In [1]: import numpy as np

In [2]: from numpy import linalg as LA

In [3]: np.set_printoptions(suppress=True, linewidth=140)

In [4]: W0 = np.loadtxt("w.csv", delimiter=",")

In [5]: W0
Out[5]: 
array([[ 1.,  1.,  0.,  2.,  1., -4.,  1.,  0.,  2.],
       [ 1.,  2.,  2.,  3.,  1.,  0.,  1.,  3.,  0.],
       [ 3.,  3.,  1.,  3.,  2., -6.,  3.,  0.,  3.]])

In [6]: # columns 0 and 6 are equal

In [7]: rng = np.random.default_rng(441317)

In [8]: A2 = W0 + rng.integers(-2, 3, (3, 2)) @ rng.integers(-2, 3, (2, 9))

In [9]: A2
Out[9]: 
array([[ -1.,   3.,   4.,   0.,  -1.,  -6.,   3.,   4.,  -2.],
       [  0.,   3.,   4.,   2.,   0.,  -1.,   2.,   5.,  -2.],
       [  0.,   5.,   7.,  -1.,  -2., -10.,   7.,   5.,  -3.]])

In [10]: print(np.abs(A2 - W0).sum(axis=1))
[24. 12. 38.]

In [11]: np.round(LA.svd(A2 - W0, compute_uv=False), 2) + 0
Out[11]: array([16.19,  1.43,  0.  ])

In [12]: np.count_nonzero(W0)
Out[12]: np.int64(22)

In [13]: np.unravel_index(np.abs(W0).argmax(), W0.shape)
Out[13]: (np.int64(2), np.int64(5))

In [14]: print(W0.sum(axis=0))
[  5.   6.   3.   8.   4. -10.   5.   3.   5.]

In [15]: vec = np.array([-3, 4, 0, -1, 5, 0, 0, 0, -1])

In [16]: W0 @ np.ones(9)
Out[16]: array([ 4., 13., 12.])

In [17]: print(np.einsum("ij,j->i", W0, vec))
[2. 7. 7.]

In [18]: np.sign((W0 @ vec).round(6))
Out[18]: array([1., 1., 1.])

In [19]: (W0 * vec).sum(axis=1)
Out[19]: array([2., 7., 7.])

In [20]: LA.norm(W0 @ vec) <= LA.norm(W0, 2) * LA.norm(vec) + 1e-9
Out[20]: np.True_

In [21]: W0 @ vec
Out[21]: array([2., 7., 7.])

In [22]: ang = np.radians(36)

In [23]: R = np.eye(9)

In [24]: R[1, 1] = R[7, 7] = np.cos(ang)

In [25]: R[1, 7], R[7, 1] = -np.sin(ang), np.sin(ang)

In [26]: R.round(2)
Out[26]: 
array([[ 1.  ,  0.  ,  0.  ,  0.  ,  0.  ,  0.  ,  0.  ,  0.  ,  0.  ],
       [ 0.  ,  0.81,  0.  ,  0.  ,  0.  ,  0.  ,  0.  , -0.59,  0.  ],
       [ 0.  ,  0.  ,  1.  ,  0.  ,  0.  ,  0.  ,  0.  ,  0.  ,  0.  ],
       [ 0.  ,  0.  ,  0.  ,  1.  ,  0.  ,  0.  ,  0.  ,  0.  ,  0.  ],
       [ 0.  ,  0.  ,  0.  ,  0.  ,  1.  ,  0.  ,  0.  ,  0.  ,  0.  ],
       [ 0.  ,  0.  ,  0.  ,  0.  ,  0.  ,  1.  ,  0.  ,  0.  ,  0.  ],
       [ 0.  ,  0.  ,  0.  ,  0.  ,  0.  ,  0.  ,  1.  ,  0.  ,  0.  ],
       [ 0.  ,  0.59,  0.  ,  0.  ,  0.  ,  0.  ,  0.  ,  0.81,  0.  ],
       [ 0.  ,  0.  ,  0.  ,  0.  ,  0.  ,  0.  ,  0.  ,  0.  ,  1.  ]])

In [27]: A2 = W0 @ R.T

In [28]: print(round(LA.det(R), 2), round(np.trace(R), 2))
1.0 8.62

In [29]: A2.round(2)
Out[29]: 
array([[ 1.  ,  0.81,  0.  ,  2.  ,  1.  , -4.  ,  1.  ,  0.59,  2.  ],
       [ 1.  , -0.15,  2.  ,  3.  ,  1.  ,  0.  ,  1.  ,  3.6 ,  0.  ],
       [ 3.  ,  2.43,  1.  ,  3.  ,  2.  , -6.  ,  3.  ,  1.76,  3.  ]])

In [30]: F = np.load("mat.npy")

In [31]: F
Out[31]: 
array([[ 0,  1, -2,  1,  2, -2, -1, -2, -1],
       [ 0, -2, -2,  2,  2,  2,  2,  0, -1],
       [ 0,  0, -1,  2, -1,  0, -1,  2,  0],
       [ 0,  0,  0,  0,  0,  2, -2,  0, -1],
       [ 0,  0,  0,  0,  1, -1, -2,  1, -1],
       [ 0,  0,  0,  0,  0,  0,  0, -2,  1],
       [ 0,  0,  0,  0,  0,  0,  0,  0, -1],
       [ 0,  0,  0,  0,  0,  0,  0, -1,  0],
       [ 0,  0,  0,  0,  0,  0,  0,  0,  2]])

In [32]: left, s, vt = LA.svd(F)

In [33]: evecs = vt[:(s > 1e-8).sum()]

In [34]: vec = F[3] + 3 * F[6] + rng.integers(2) * np.eye(9)[8]

In [35]: vec
Out[35]: array([ 0.,  0.,  0.,  0.,  0.,  2., -2.,  0., -4.])

In [36]: LA.matrix_rank(np.vstack([F, vec]))
Out[36]: np.int64(7)

In [37]: np.round(np.diag(evecs.T @ evecs), 2)
Out[37]: array([0.  , 0.82, 0.59, 0.72, 0.9 , 0.99, 0.99, 1.  , 1.  ])

In [38]: np.round(evecs.T @ evecs, 2) + 0
Out[38]: 
array([[ 0.  ,  0.  ,  0.  ,  0.  ,  0.  ,  0.  ,  0.  ,  0.  ,  0.  ],
       [ 0.  ,  0.82, -0.27, -0.23, -0.14, -0.05, -0.05,  0.  ,  0.  ],
       [ 0.  , -0.27,  0.59, -0.34, -0.2 , -0.07, -0.07,  0.  ,  0.  ],
       [ 0.  , -0.23, -0.34,  0.72, -0.17, -0.06, -0.06,  0.  ,  0.  ],
       [ 0.  , -0.14, -0.2 , -0.17,  0.9 , -0.03, -0.03,  0.  ,  0.  ],
       [ 0.  , -0.05, -0.07, -0.06, -0.03,  0.99, -0.01,  0.  ,  0.  ],
       [ 0.  , -0.05, -0.07, -0.06, -0.03, -0.01,  0.99,  0.  ,  0.  ],
       [ 0.  ,  0.  ,  0.  ,  0.  ,  0.  ,  0.  ,  0.  ,  1.  ,  0.  ],
       [ 0.  ,  0.  ,  0.  ,  0.  ,  0.  ,  0.  ,  0.  ,  0.  ,  1.  ]])
